>>> import numpy as np
>>> from numpy import linalg as LA
>>> np.set_printoptions(precision=3, suppress=True, linewidth=120, floatmode="fixed")
>>> J = np.loadtxt("dump.csv", delimiter=",")
>>> J
array([[-0.300,  7.197, -0.762],
       [-0.016,  0.038, -0.018],
       [-0.213,  4.824, -0.586],
       [-0.080,  4.713, -0.530],
       [-0.032,  0.072, -0.029],
       [-0.249,  7.188, -0.946],
       [-0.033, -0.055,  0.043],
       [-0.251,  4.767, -0.624],
       [-0.159,  2.338, -0.260],
       [-0.200,  4.804, -0.623],
       [-0.011,  2.491, -0.380],
       [-0.359,  7.147, -0.991],
       [-0.232,  4.854, -0.611],
       [-0.109,  2.398, -0.277],
       [-0.110,  0.087,  0.055],
       [-0.369,  7.253, -0.767],
       [-0.076,  0.033,  0.088],
       [-0.029, -0.058, -0.059],
       [-0.105,  4.803, -0.580],
       [-0.148,  4.837, -0.572],
       [-0.109,  2.338, -0.197],
       [-0.289,  7.118, -0.845],
       [-0.295,  7.182, -0.897],
       [-0.247,  7.156, -0.868],
       [-0.083, -0.090,  0.096],
       [-0.044, -0.024, -0.002],
       [-0.005,  0.013, -0.001],
       [ 0.064, -0.045,  0.033],
       [-0.046,  2.331, -0.393],
       [-0.026, -0.068, -0.014],
       [-0.076,  2.317, -0.305],
       [ 0.020, -0.072,  0.006],
       [-0.110,  2.468, -0.403]])
>>> hat = J @ LA.solve(J.T @ J, J.T)
>>> np.allclose(hat @ hat, hat)
True
>>> np.round(LA.eigvalsh(hat), 3) + 0
array([0.000, 0.000, 0.000, 0.000, 0.000, 0.000, 0.000, 0.000, 0.000, 0.000, 0.000, 0.000, 0.000, 0.000, 0.000, 0.000,
       0.000, 0.000, 0.000, 0.000, 0.000, 0.000, 0.000, 0.000, 0.000, 0.000, 0.000, 0.000, 0.000, 0.000, 1.000, 1.000,
       1.000])
>>> round(float(np.trace(hat)), 3)
3.0
>>> cen = (J - J.mean(axis=0)) / J.std(axis=0)
>>> print(np.argwhere(np.abs(cen) > 2))
[[11  0]
 [15  0]]
>>> cen.std(axis=0)
array([1.000, 1.000, 1.000])
>>> b = LA.lstsq(np.delete(cen, 0, axis=1), cen[:, 0])[0]
>>> round(float(1 - np.var(cen[:, 0] - np.delete(cen, 0, axis=1) @ b)), 3)
0.812
>>> b
array([-1.535, -0.650])
>>> dist = LA.norm(J[:, None] - J[None], axis=-1)
>>> LA.matrix_rank(dist ** 2)
np.int64(5)
>>> np.flatnonzero(dist[17] < dist.mean() / 2)
array([ 1,  4,  6, 14, 16, 17, 24, 25, 26, 27, 29, 31])
>>> M = np.loadtxt("out11.csv", delimiter=",")
>>> M
array([[0.333, 0.333, 0.333, 0.000, 0.000, 0.000, 0.000],
       [0.000, 0.500, 0.000, 0.000, 0.500, 0.000, 0.000],
       [0.250, 0.250, 0.250, 0.000, 0.250, 0.000, 0.000],
       [0.333, 0.000, 0.333, 0.333, 0.000, 0.000, 0.000],
       [0.200, 0.000, 0.200, 0.000, 0.400, 0.200, 0.000],
       [0.000, 0.000, 0.000, 0.000, 0.000, 1.000, 0.000],
       [0.200, 0.200, 0.000, 0.200, 0.000, 0.200, 0.200]])
>>> u, v = M[0], M[1]
>>> np.round(u @ u, 3)
np.float64(0.333)
>>> p = (u @ v) / (u @ u) * u
>>> print(LA.matrix_rank(np.outer(u, v)))
1
>>> v - p
array([-0.167,  0.333, -0.167,  0.000,  0.500,  0.000,  0.000])
>>> round(float(LA.norm(u + v) ** 2 + LA.norm(u - v) ** 2), 3)
1.667
>>> M @ np.ones(7)
array([1.000, 1.000, 1.000, 1.000, 1.000, 1.000, 1.000])
>>> np.round(np.sort(np.abs(LA.eigvals(M)))[::-1], 3) + 0
array([1.000, 0.932, 0.401, 0.401, 0.333, 0.200, 0.000])
>>> M.sum(axis=1)
array([1.000, 1.000, 1.000, 1.000, 1.000, 1.000, 1.000])
>>> p = np.eye(7)[5]
>>> for _ in range(6):
...     p = p @ M
...     print(p.round(3))
... 
[0.000 0.000 0.000 0.000 0.000 1.000 0.000]
[0.000 0.000 0.000 0.000 0.000 1.000 0.000]
[0.000 0.000 0.000 0.000 0.000 1.000 0.000]
[0.000 0.000 0.000 0.000 0.000 1.000 0.000]
[0.000 0.000 0.000 0.000 0.000 1.000 0.000]
[0.000 0.000 0.000 0.000 0.000 1.000 0.000]
>>> X = np.minimum.outer(np.arange(1, 11), np.arange(1, 11)) * -1
>>> print(X)
[[ -1  -1  -1  -1  -1  -1  -1  -1  -1  -1]
 [ -1  -2  -2  -2  -2  -2  -2  -2  -2  -2]
 [ -1  -2  -3  -3  -3  -3  -3  -3  -3  -3]
 [ -1  -2  -3  -4  -4  -4  -4  -4  -4  -4]
 [ -1  -2  -3  -4  -5  -5  -5  -5  -5  -5]
 [ -1  -2  -3  -4  -5  -6  -6  -6  -6  -6]
 [ -1  -2  -3  -4  -5  -6  -7  -7  -7  -7]
 [ -1  -2  -3  -4  -5  -6  -7  -8  -8  -8]
 [ -1  -2  -3  -4  -5  -6  -7  -8  -9  -9]
 [ -1  -2  -3  -4  -5  -6  -7  -8  -9 -10]]
>>> def softmax(z):
...     e = np.exp(z - z.max(axis=-1, keepdims=True))
...     return e / e.sum(axis=-1, keepdims=True)
... 
>>> softmax(X[7] + -1)
array([0.632, 0.232, 0.085, 0.031, 0.012, 0.004, 0.002, 0.001, 0.001, 0.001])
>>> softmax(X).sum(axis=1)
array([1.000, 1.000, 1.000, 1.000, 1.000, 1.000, 1.000, 1.000, 1.000, 1.000])
>>> print(softmax(X[7]))
[0.632 0.232 0.085 0.031 0.012 0.004 0.002 0.001 0.001 0.001]
>>> S = X @ X.T / np.sqrt(10)
>>> softmax(S).round(6).argmax(axis=1)
array([9, 9, 9, 9, 9, 9, 9, 9, 9, 9])
>>> out = X[0, 0] * X[1:] - np.outer(X[1:, 0], X[0])
>>> print(out)
[[0 1 1 1 1 1 1 1 1 1]
 [0 1 2 2 2 2 2 2 2 2]
 [0 1 2 3 3 3 3 3 3 3]
 [0 1 2 3 4 4 4 4 4 4]
 [0 1 2 3 4 5 5 5 5 5]
 [0 1 2 3 4 5 6 6 6 6]
 [0 1 2 3 4 5 6 7 7 7]
 [0 1 2 3 4 5 6 7 8 8]
 [0 1 2 3 4 5 6 7 8 9]]
>>> np.flatnonzero(~out.round(6).any(axis=1))
array([], dtype=int64)
>>> vec = np.array([1, 5, 4, 5, 5, 5, 3, 4, 0, 3])
>>> (out @ vec).argmax()
np.int64(8)
>>> out @ np.eye(10)[7]
array([1.000, 2.000, 3.000, 4.000, 5.000, 6.000, 7.000, 7.000, 7.000])
>>> (out * vec).sum(axis=1)
array([ 34,  63,  88, 108, 123, 133, 140, 143, 146])
>>> np.einsum("ij,j->i", out, vec)
array([ 34,  63,  88, 108, 123, 133, 140, 143, 146])
>>> np.unravel_index(np.abs(J).argmax(), J.shape)
(np.int64(15), np.int64(1))
>>> print(LA.matrix_rank(J))
3
>>> J.sum(axis=0)
array([ -4.327, 100.355, -12.219])
>>> J.mean(axis=0)
array([-0.131,  3.041, -0.370])
>>> np.count_nonzero(J)
np.int64(99)
>>> W = np.array([[-2, 1, -2, 2],
...     [-2, 1, -2, -2],
...     [1, -1, 0, -1],
...     [1, 0, 2, 2],
...     [-1, -1, 1, 2],
...     [2, -2, -2, 0],
...     [2, -1, 1, 2],
...     [1, 1, 1, -1],
...     [2, -2, -2, 1],
...     [1, 1, -1, 2]])
>>> b = np.array([5, 0, 1, 5])
>>> H = np.maximum(X @ W + b, 0)
>>> H
array([[ 0,  3,  5,  0],
       [ 0,  7,  7,  0],
       [ 0, 12,  7,  0],
       [ 0, 16,  7,  0],
       [ 0, 20,  9,  0],
       [ 0, 23, 12,  0],
       [ 0, 24, 13,  0],
       [ 0, 24, 15,  0],
       [ 0, 25, 18,  0],
       [ 0, 24, 19,  0]])
>>> W2 = np.array([[3, 1, 3], [0, 3, 2], [0, 3, 1], [0, 2, 3]])
>>> H @ W2
array([[  0,  24,  11],
       [  0,  42,  21],
       [  0,  57,  31],
       [  0,  69,  39],
       [  0,  87,  49],
       [  0, 105,  58],
       [  0, 111,  61],
       [  0, 117,  63],
       [  0, 129,  68],
       [  0, 129,  67]])
>>> (H @ W2).round(6).argmax(axis=1)
array([1, 1, 1, 1, 1, 1, 1, 1, 1, 1])
>>> print(W @ W2)
[[ -6  -1   0]
 [ -6  -9 -12]
 [  3  -4  -2]
 [  3  11  11]
 [ -3   3   2]
 [  6 -10   0]
 [  6   6  11]
 [  3   5   3]
 [  6  -8   3]
 [  3   5  10]]
>>> arr = np.load("run18.npy")
>>> arr
array([[ 1,  1,  1,  1, -1, -1, -1, -1],
       [ 1, -1,  1, -1, -1,  1, -1,  1],
       [ 1,  1, -1, -1,  1,  1, -1, -1],
       [ 1,  1,  1,  1,  1,  1,  1,  1],
       [ 1,  1, -1, -1, -1, -1,  1,  1],
       [ 1, -1, -1,  1, -1,  1,  1, -1],
       [ 1, -1, -1,  1,  1, -1, -1,  1]])
>>> W = np.array([[1, 2],
...     [-1, 0],
...     [-3, 0],
...     [0, -3],
...     [-1, -1],
...     [0, -3],
...     [1, 0],
...     [-1, -3]])
>>> b = np.array([2, 1])
>>> H = np.maximum(arr @ W + b, 0)
>>> (H > 0).astype(int)
array([[0, 1],
       [0, 1],
       [1, 1],
       [0, 0],
       [1, 1],
       [1, 1],
       [1, 0]])
>>> H
array([[ 0,  7],
       [ 0,  1],
       [ 4,  5],
       [ 0,  0],
       [ 6,  7],
       [10,  1],
       [ 4,  0]])
>>> LA.matrix_rank(H)
np.int64(2)
>>> W2 = np.array([[0, 5, 4], [4, -4, -1]])
>>> H @ W2
array([[ 28, -28,  -7],
       [  4,  -4,  -1],
       [ 20,   0,  11],
       [  0,   0,   0],
       [ 28,   2,  17],
       [  4,  46,  39],
       [  0,  20,  16]])
>>> out = M / LA.norm(M, axis=1, keepdims=True)
>>> cov = out @ out.T
>>> (np.abs(cov) > 0.9).astype(int)
array([[1, 0, 0, 0, 0, 0, 0],
       [0, 1, 0, 0, 0, 0, 0],
       [0, 0, 1, 0, 0, 0, 0],
       [0, 0, 0, 1, 0, 0, 0],
       [0, 0, 0, 0, 1, 0, 0],
       [0, 0, 0, 0, 0, 1, 0],
       [0, 0, 0, 0, 0, 0, 1]])
>>> print(np.argwhere(np.triu(np.abs(cov) > 0.95, 1)))
[]
>>> cov[6]
array([0.516, 0.316, 0.447, 0.516, 0.338, 0.447, 1.000])
>>> np.round(LA.norm(arr[2], 1), 3), round(LA.norm(arr[2], np.inf), 3)
(np.float64(8.0), np.float64(1.0))
>>> print(arr[2] @ arr[0])
0
>>> round(float(LA.norm(arr, 2)), 3)
2.828
>>> np.round(LA.norm(arr, 1), 3), np.round(LA.norm(arr, np.inf), 3)
(np.float64(7.0), np.float64(8.0))
>>> vec = np.array([2, 2, 1, 0, 2, 1, 1, 2])
>>> np.sign((arr @ vec).round(6))
array([-1,  1,  1,  1,  1, -1,  1])
>>> np.einsum("ij,j->i", arr, vec)
array([-1,  1,  3, 11,  3, -3,  1])
>>> (arr @ vec).argmax()
np.int64(3)
>>> arr @ np.ones(8)
array([0.000, 0.000, 0.000, 8.000, 0.000, 0.000, 0.000])
>>> LA.norm(arr @ vec) <= LA.norm(arr, 2) * LA.norm(vec) + 1e-9
np.True_
>>> arr @ vec
array([-1,  1,  3, 11,  3, -3,  1])
>>> print(arr * vec)
[[ 2  2  1  0 -2 -1 -1 -2]
 [ 2 -2  1  0 -2  1 -1  2]
 [ 2  2 -1  0  2  1 -1 -2]
 [ 2  2  1  0  2  1  1  2]
 [ 2  2 -1  0 -2 -1  1  2]
 [ 2 -2 -1  0 -2  1  1 -2]
 [ 2 -2 -1  0  2 -1 -1  2]]
>>> mat = np.loadtxt("sample6.csv", delimiter=",")
>>> mat
array([[0.074, 0.019, 0.000, 0.056, 0.037, 0.130, 0.019, 0.056, 0.148, 0.130, 0.056, 0.019, 0.111, 0.148],
       [0.131, 0.148, 0.049, 0.033, 0.082, 0.033, 0.131, 0.033, 0.033, 0.131, 0.016, 0.131, 0.000, 0.049],
       [0.121, 0.030, 0.076, 0.030, 0.106, 0.121, 0.121, 0.015, 0.121, 0.030, 0.030, 0.000, 0.076, 0.121],
       [0.076, 0.101, 0.089, 0.038, 0.013, 0.076, 0.013, 0.089, 0.114, 0.101, 0.025, 0.101, 0.063, 0.101],
       [0.000, 0.067, 0.027, 0.107, 0.120, 0.067, 0.067, 0.107, 0.120, 0.107, 0.053, 0.040, 0.107, 0.013],
       [0.060, 0.015, 0.075, 0.015, 0.119, 0.090, 0.030, 0.090, 0.075, 0.090, 0.045, 0.134, 0.045, 0.119],
       [0.016, 0.047, 0.031, 0.125, 0.109, 0.031, 0.094, 0.062, 0.047, 0.078, 0.000, 0.078, 0.141, 0.141],
       [0.118, 0.088, 0.015, 0.074, 0.044, 0.132, 0.074, 0.088, 0.059, 0.103, 0.015, 0.029, 0.029, 0.132],
       [0.079, 0.143, 0.127, 0.048, 0.127, 0.032, 0.016, 0.079, 0.079, 0.000, 0.016, 0.079, 0.079, 0.095],
       [0.083, 0.017, 0.067, 0.150, 0.033, 0.000, 0.133, 0.067, 0.033, 0.100, 0.050, 0.117, 0.083, 0.067],
       [0.019, 0.096, 0.019, 0.077, 0.019, 0.038, 0.135, 0.154, 0.135, 0.038, 0.058, 0.000, 0.096, 0.115],
       [0.066, 0.079, 0.079, 0.039, 0.092, 0.118, 0.053, 0.039, 0.066, 0.118, 0.039, 0.092, 0.026, 0.092],
       [0.024, 0.085, 0.110, 0.061, 0.098, 0.061, 0.110, 0.073, 0.000, 0.049, 0.110, 0.098, 0.061, 0.061],
       [0.057, 0.057, 0.043, 0.086, 0.000, 0.071, 0.014, 0.129, 0.100, 0.071, 0.114, 0.029, 0.100, 0.129]])
>>> cov = np.cov(J, rowvar=False)
>>> LA.eigvalsh(cov)[::-1]
array([8.149, 0.004, 0.002])
>>> print(cov.shape)
(3, 3)
>>> np.corrcoef(J.T)
array([[ 1.000, -0.894,  0.862],
       [-0.894,  1.000, -0.985],
       [ 0.862, -0.985,  1.000]])
>>> round(float(np.corrcoef(J[:, 2], J[:, 0])[0, 1]), 3)
0.862
>>> np.median(J, axis=0)
array([-0.109,  2.398, -0.380])
>>> W0 = np.load("mat.npy")
>>> W0
array([[-1.135,  3.569, -2.399,  1.144, -0.008,  3.575,  2.390,  0.023,  0.007],
       [-2.268,  6.759, -4.562,  2.257, -0.045,  6.742,  4.594, -0.014, -0.031],
       [ 1.420, -4.076,  2.720, -1.306, -0.017, -4.085, -2.728, -0.012, -0.106],
       [-0.115,  0.153, -0.195,  0.060,  0.038,  0.225,  0.226,  0.019,  0.041],
       [-0.292,  0.861, -0.606,  0.309, -0.051,  0.753,  0.550,  0.045, -0.019],
       [-1.583,  4.818, -3.310,  1.452,  0.051,  4.898,  3.272, -0.029, -0.002],
       [ 2.566, -7.651,  5.086, -2.528,  0.037, -7.644, -5.159, -0.020,  0.048],
       [ 0.424, -1.459,  0.948, -0.531,  0.075, -1.379, -0.936, -0.056,  0.034],
       [ 0.510, -1.398,  0.871, -0.535,  0.105, -1.389, -0.869,  0.023,  0.050],
       [-0.059,  0.151, -0.187,  0.026, -0.046,  0.207,  0.065, -0.045,  0.019],
       [-1.634,  4.941, -3.158,  1.593, -0.016,  4.917,  3.241,  0.018,  0.141],
       [ 1.022, -3.090,  2.152, -1.080,  0.009, -3.207, -2.090, -0.032,  0.130],
       [ 0.962, -2.650,  1.740, -0.900,  0.024, -2.717, -1.791,  0.011, -0.035],
       [ 0.585, -2.042,  1.301, -0.686, -0.014, -2.123, -1.359,  0.019, -0.047],
       [-0.461,  1.201, -0.844,  0.384, -0.003,  1.200,  0.862,  0.079, -0.004],
       [-0.475,  1.479, -1.015,  0.474, -0.031,  1.555,  0.969, -0.061, -0.043],
       [ 0.865, -2.665,  1.750, -0.935,  0.080, -2.630, -1.823, -0.016,  0.069],
       [-0.174,  0.394, -0.215,  0.168,  0.067,  0.335,  0.321, -0.015,  0.047],
       [-0.607,  1.797, -1.145,  0.599,  0.039,  1.786,  1.211, -0.006,  0.083],
       [ 0.013, -0.076,  0.114, -0.047,  0.071, -0.186, -0.094, -0.090,  0.033],
       [-0.146,  0.374, -0.216,  0.152, -0.074,  0.390,  0.242,  0.011,  0.046],
       [-0.583,  1.598, -1.090,  0.496, -0.025,  1.495,  1.045, -0.031, -0.079],
       [ 0.711, -2.227,  1.501, -0.761,  0.085, -2.264, -1.476,  0.095, -0.021],
       [ 0.534, -1.801,  1.240, -0.631, -0.004, -1.850, -1.122, -0.025,  0.014],
       [-0.271,  0.901, -0.511,  0.292, -0.034,  0.846,  0.651,  0.010,  0.085],
       [ 0.575, -1.822,  1.256, -0.647,  0.073, -1.789, -1.282,  0.055,  0.060],
       [-1.412,  4.377, -2.891,  1.465, -0.023,  4.350,  2.774, -0.026, -0.008]])
>>> cov = W0.T @ W0
>>> print(LA.matrix_rank(cov))
9
>>> np.allclose(cov, cov.T)
True
>>> (W0 @ W0.T).shape
(27, 27)
